$ python -q
>>> import numpy as np
>>> from numpy import linalg as LA
>>> np.set_printoptions(precision=2, suppress=True, linewidth=100)
>>> M = np.array([[0.0, 0.0, -5.0, 3.0],
...     [4.0, -4.0, -8.0, 6.0],
...     [4.0, 0.0, -12.0, 6.0],
...     [4.0, 0.0, -11.0, 5.0]])
>>> M
array([[  0.,   0.,  -5.,   3.],
       [  4.,  -4.,  -8.,   6.],
       [  4.,   0., -12.,   6.],
       [  4.,   0., -11.,   5.]])
>>> rng = np.random.default_rng(2044)
>>> lab = rng.permutation(4)
>>> M2 = M[:, lab] * rng.choice([-1, 1], 4)
>>> M2
array([[ -0.,  -5.,   3.,   0.],
       [  4.,  -8.,   6.,   4.],
       [ -0., -12.,   6.,   4.],
       [ -0., -11.,   5.,   4.]])
>>> U, _, Vt = LA.svd(M.T @ M2)
>>> np.round(LA.lstsq(M, M2)[0], 2) + 0
array([[ 0.,  0.,  0.,  1.],
       [-1.,  0.,  0.,  0.],
       [ 0.,  1.,  0.,  0.],
       [ 0.,  0.,  1.,  0.]])
>>> W = np.array([[2, -1, 1, -3], [3, -1, 0, 3], [1, 1, -2, -1], [-2, -3, 1, -2]])
>>> c = np.array([1, 3, 4, 7])
>>> hid = np.maximum(M2 @ W + c, 0)
>>> LA.matrix_rank(hid)
np.int64(1)
>>> (hid > 0).mean(axis=0)
array([0., 1., 0., 0.])
>>> basis = np.array([[-2, 6, 0], [3, -7, 9], [3, -6, -9], [-6, 1, -5]])
>>> W @ basis
array([[ 14,  10,  -3],
       [-27,  28, -24],
       [  1,  10,  32],
       [ 10,   1, -26]])
>>> hid @ basis
array([[ 33., -77.,  99.],
       [  3.,  -7.,   9.],
       [ 27., -63.,  81.],
       [ 21., -49.,  63.]])
>>> r0, v = M[1], M[2]
>>> r0 @ r0
np.float64(132.0)
>>> p = (r0 @ v) / (r0 @ r0) * r0
>>> np.outer(r0, v)
array([[ 16.,   0., -48.,  24.],
       [-16.,  -0.,  48., -24.],
       [-32.,  -0.,  96., -48.],
       [ 24.,   0., -72.,  36.]])
>>> round(float((v - p) @ r0), 2)
0.0
>>> v - p
array([-0.48,  4.48, -3.03, -0.73])
>>> K = np.loadtxt("mat.csv", delimiter=",")
>>> K
array([[-0.28,  0.88,  0.08,  0.38],
       [-0.4 , -0.3 , -0.68,  0.54],
       [ 0.48,  0.36, -0.72, -0.34],
       [ 0.72, -0.07,  0.13,  0.67]])
>>> t = np.radians(120)
>>> r_ = np.eye(4)
>>> r_[3, 3] = r_[1, 1] = np.cos(t)
>>> r_[3, 1], r_[1, 3] = -np.sin(t), np.sin(t)
>>> r_
array([[ 1.  ,  0.  ,  0.  ,  0.  ],
       [ 0.  , -0.5 ,  0.  ,  0.87],
       [ 0.  ,  0.  ,  1.  ,  0.  ],
       [ 0.  , -0.87,  0.  , -0.5 ]])
>>> M2 = K @ r_.T
>>> np.allclose(LA.norm(K, axis=1), LA.norm(M2, axis=1))
True
>>> np.allclose(K @ K.T, M2 @ M2.T)
True
>>> np.abs(M2 - K).max(axis=0)
array([0.  , 0.99, 0.  , 1.33])
>>> round(LA.det(r_), 2), np.round(np.trace(r_), 2)
(np.float64(1.0), np.float64(1.0))
>>> M2
array([[-0.28, -0.11,  0.08, -0.95],
       [-0.4 ,  0.62, -0.68, -0.01],
       [ 0.48, -0.48, -0.72, -0.15],
       [ 0.72,  0.62,  0.13, -0.28]])
>>> LA.svd(K, compute_uv=False), LA.svd(M2, compute_uv=False)
(array([1., 1., 1., 1.]), array([1., 1., 1., 1.]))
>>> feats = np.load("block9.npy")
>>> feats
array([[-0.12, -0.21, -0.54],
       [ 0.12,  0.21,  0.54],
       [ 0.08,  0.14,  0.38],
       [-0.16, -0.27, -0.66],
       [ 0.08,  0.14,  0.38],
       [ 0.04,  0.07,  0.2 ],
       [ 0.  ,  0.  ,  0.  ],
       [-0.59, -0.83, -1.  ],
       [ 0.41,  0.65,  0.98],
       [ 0.31,  0.51,  0.92],
       [ 0.24,  0.4 ,  0.83],
       [-0.41, -0.65, -0.98],
       [-0.71, -0.91, -1.  ],
       [-0.59, -0.83, -1.  ],
       [-0.35, -0.56, -0.95],
       [ 0.45,  0.69,  0.98],
       [ 0.38,  0.6 ,  0.96],
       [ 0.04,  0.07,  0.2 ],
       [ 0.38,  0.6 ,  0.96],
       [-0.31, -0.51, -0.92],
       [ 0.08,  0.14,  0.38],
       [-0.08, -0.14, -0.38],
       [-0.66, -0.89, -1.  ],
       [-0.08, -0.14, -0.38]])
>>> Xs = feats - feats.mean(axis=0)
>>> U, sv, Vt = LA.svd(Xs, full_matrices=False)
>>> np.searchsorted(np.cumsum(sv ** 2) / (sv ** 2).sum(), 0.9) + 1
np.int64(1)
>>> np.abs(Vt[0]).argmax()
np.int64(2)
>>> np.round(Xs.mean(axis=0), 2) + 0
array([0., 0., 0.])
>>> (np.sign(U[:, 0]) == np.sign(U[0, 0])).astype(int)
array([1, 0, 0, 1, 0, 0, 0, 1, 0, 0, 0, 1, 1, 1, 1, 0, 0, 0, 0, 1, 0, 1, 1, 1])
>>> sv
array([4.74, 0.6 , 0.06])
>>> round(float(K[:, 2] @ K[:, 1]), 2)
-0.0
>>> LA.svd(K, compute_uv=False)
array([1., 1., 1., 1.])
>>> x0 = np.array([-1, -2, 5])
>>> target = feats @ x0
>>> LA.lstsq(feats, target)[0]
array([-1., -2.,  5.])
>>> LA.solve(feats.T @ feats, feats.T @ target)
array([-1., -2.,  5.])
>>> target = target + 0.3 * rng.normal(size=24)
>>> target
array([-2.  ,  2.8 ,  1.38, -2.72,  1.41, -0.02, -0.34, -2.95,  2.77,  3.16,  2.64, -2.56, -2.35,
       -2.94, -3.18,  2.62,  3.33,  0.48,  3.56, -3.15,  1.79, -1.68, -2.28, -1.8 ])
>>> c, *_ = LA.lstsq(feats, target)
>>> np.round(LA.norm(target - feats @ c), 2)
np.float64(1.63)
>>> [round(float(LA.norm(LA.solve(feats.T @ feats + lam * np.eye(3), feats.T @ target))), 2) for lam in (0, 1, 10, 100)]
[8.07, 2.67, 1.68, 0.44]
>>> Xs = feats - feats.mean(axis=0)
>>> vecs = LA.svd(Xs)[2][:2]
>>> M2 = Xs - Xs @ vecs.T @ vecs
>>> np.round(np.cov(Xs @ vecs.T, rowvar=False), 2) + 0
array([[0.98, 0.  ],
       [0.  , 0.02]])
>>> LA.norm(M2, axis=1).round(6).argmax()
np.int64(12)
>>> np.round(LA.norm(M2) / LA.norm(Xs), 2)
np.float64(0.01)
>>> A = np.loadtxt("layer8.csv", delimiter=",")
>>> A
array([[ 0.7 ,  0.9 , -0.9 ],
       [-0.5 , -0.07,  0.  ],
       [ 1.3 ,  0.53, -0.5 ],
       [ 1.1 ,  0.94, -0.9 ],
       [-0.8 , -0.84,  0.8 ],
       [-1.2 ,  0.5 , -0.5 ],
       [ 0.2 ,  1.35, -1.3 ],
       [-0.8 , -0.77,  0.8 ],
       [ 0.3 ,  1.19, -1.2 ],
       [-0.8 , -0.16,  0.2 ],
       [ 0.9 , -1.31,  1.3 ],
       [ 0.2 ,  2.37, -2.3 ],
       [ 0.7 , -0.22,  0.2 ],
       [-0.8 ,  0.05, -0.1 ],
       [-1.8 , -0.02,  0.  ],
       [ 0.4 ,  0.73, -0.7 ],
       [ 0.5 , -1.28,  1.3 ],
       [ 2.8 ,  1.03, -1.1 ],
       [-1.5 , -1.91,  1.9 ],
       [ 0.9 , -0.69,  0.7 ],
       [ 0.5 ,  0.78, -0.8 ],
       [-0.4 , -0.3 ,  0.3 ],
       [ 0.  , -0.84,  0.8 ],
       [-0.6 , -0.64,  0.5 ]])
>>> U, sv, Vt = LA.svd(A)
>>> sv
array([7.18, 4.36, 0.15])
>>> M2 = U[:, :2] @ np.diag(sv[:2]) @ Vt[:2]
>>> np.round(LA.norm(A - M2) / LA.norm(A), 2)
np.float64(0.02)
>>> LA.matrix_rank(M2)
np.int64(2)
>>> C2 = np.cov(A, rowvar=False)
>>> np.argwhere(np.triu(np.abs(np.corrcoef(A.T)) > 0.8, 1))
array([[1, 2]])
>>> np.median(A, axis=0)
array([ 0.2 , -0.05,  0.  ])
>>> np.round(LA.eigvalsh(C2)[::-1], 2) + 0
array([2.23, 0.82, 0.  ])
>>> np.argsort(-LA.norm(A, axis=0).round(6), kind="stable")[:3]
array([0, 1, 2])
>>> round(np.log10(LA.cond(A)))
2
>>> LA.cond(A) > 100
np.False_
>>> [round(float(x), 2) for x in LA.svd(A, compute_uv=False)[:3]]
[7.18, 4.36, 0.15]
>>> x0 = np.array([-3, -3, 1])
>>> target = A @ x0
>>> LA.solve(A.T @ A, A.T @ target)
array([-3., -3.,  1.])
>>> LA.lstsq(A, target)[0]
array([-3., -3.,  1.])
>>> np.round(LA.pinv(A) @ A, 2) + 0
array([[1., 0., 0.],
       [0., 1., 0.],
       [0., 0., 1.]])
>>> target = target + 0.02 * rng.normal(size=24)
>>> target
array([ -5.67,   1.72,  -5.99,  -7.04,   5.71,   1.59,  -5.93,   5.52,  -5.69,   3.07,   2.52,
       -10.02,  -1.23,   2.15,   5.45,  -4.09,   3.64, -12.6 ,  12.14,   0.06,  -4.64,   2.39,
         3.35,   4.22])
>>> c, *_ = LA.lstsq(A, target)
>>> [round(float(LA.norm(LA.solve(A.T @ A + lam * np.eye(3), A.T @ target))), 2) for lam in (0, 1, 10, 100)]
[4.37, 4.03, 3.36, 1.32]
>>> c
array([-3.  , -3.02,  0.98])
>>> round(float(LA.norm(target - A @ c)), 2)
0.07
>>> round(float(LA.norm(A) ** 2 / LA.norm(A, 2) ** 2), 2)
1.37
>>> LA.norm(A, axis=1).argmax()
np.int64(11)
>>> data = np.load("sample6.npy")
>>> data
array([[ 0.96,  0.4 , -0.69, -0.74],
       [ 0.99,  0.52, -0.83, -0.88],
       [ 0.89, -0.42, -0.31, -0.77],
       [-0.95, -0.65,  0.73,  0.6 ],
       [ 0.86, -0.4 , -0.27, -0.73],
       [-0.88, -0.91,  0.78,  0.07],
       [ 0.27,  0.54, -0.31,  0.12],
       [ 0.39,  0.84, -0.54,  0.33],
       [-0.85, -0.52,  0.56,  0.42],
       [ 0.79,  0.92, -0.74,  0.13],
       [ 0.97, -1.  ,  0.69, -1.  ],
       [ 0.53,  0.99, -0.83,  0.72],
       [-0.98,  0.29,  0.59,  0.9 ],
       [-0.71, -0.15,  0.35,  0.41],
       [ 0.05,  0.67, -0.31,  0.34],
       [ 0.87,  0.62, -0.62, -0.4 ],
       [-0.05, -0.67,  0.31, -0.34],
       [ 0.78, -0.21, -0.27, -0.6 ]])
>>> q, vecs = LA.qr(data[:, :2])[0], LA.qr(data[:, 2:])[0]
>>> sv = LA.svd(q.T @ vecs, compute_uv=False)
>>> np.degrees(np.arccos(sv.clip(0, 1)))
array([17.58, 21.42])
>>> round(float(LA.norm(q @ q.T - vecs @ vecs.T, 2)), 2)
0.37
>>> basis = data[[5, 4]].astype(float)
>>> for _ in range(3):
...     lab = LA.norm(data[:, None] - basis, axis=-1).argmin(axis=1)
...     basis = np.array([data[lab == j].mean(axis=0) for j in range(2)])
... 
>>> lab
array([1, 1, 1, 0, 1, 0, 1, 1, 0, 1, 1, 1, 0, 0, 1, 1, 0, 1])
>>> basis
array([[-0.74, -0.43,  0.55,  0.34],
       [ 0.7 ,  0.29, -0.42, -0.29]])
>>> basis[1] - basis[0]
array([ 1.43,  0.72, -0.97, -0.63])
>>> C2 = np.cov(data, rowvar=False)
>>> data.std(axis=0)
array([0.74, 0.65, 0.57, 0.59])
>>> np.argsort(-data.std(axis=0).round(6), kind="stable")
array([0, 1, 3, 2])
>>> np.polyfit(data[:, 3], data[:, 1], 1)
array([0.31, 0.07])
>>> LA.eigvalsh(C2)[::-1]
array([1.09, 0.6 , 0.03, 0.02])
>>> C2.shape
(4, 4)
>>> np.round(np.corrcoef(data[:, 3], data[:, 1])[0, 1], 2)
np.float64(0.29)
>>> np.argwhere(np.triu(np.abs(np.corrcoef(data.T)) > 0.8, 1))
array([[1, 2]])
>>> Xs = data - data.mean(axis=0)
>>> vecs = LA.svd(Xs)[2][:2]
>>> M2 = Xs - Xs @ vecs.T @ vecs
>>> LA.norm(M2, axis=1).round(6).argmax()
np.int64(10)
>>> (Xs @ vecs.T).std(axis=0)
array([1.01, 0.75])
>>> np.round(np.cov(Xs @ vecs.T, rowvar=False), 2) + 0
array([[1.09, 0.  ],
       [0.  , 0.6 ]])
>>> np.round(LA.norm(M2) / LA.norm(Xs), 2)
np.float64(0.16)
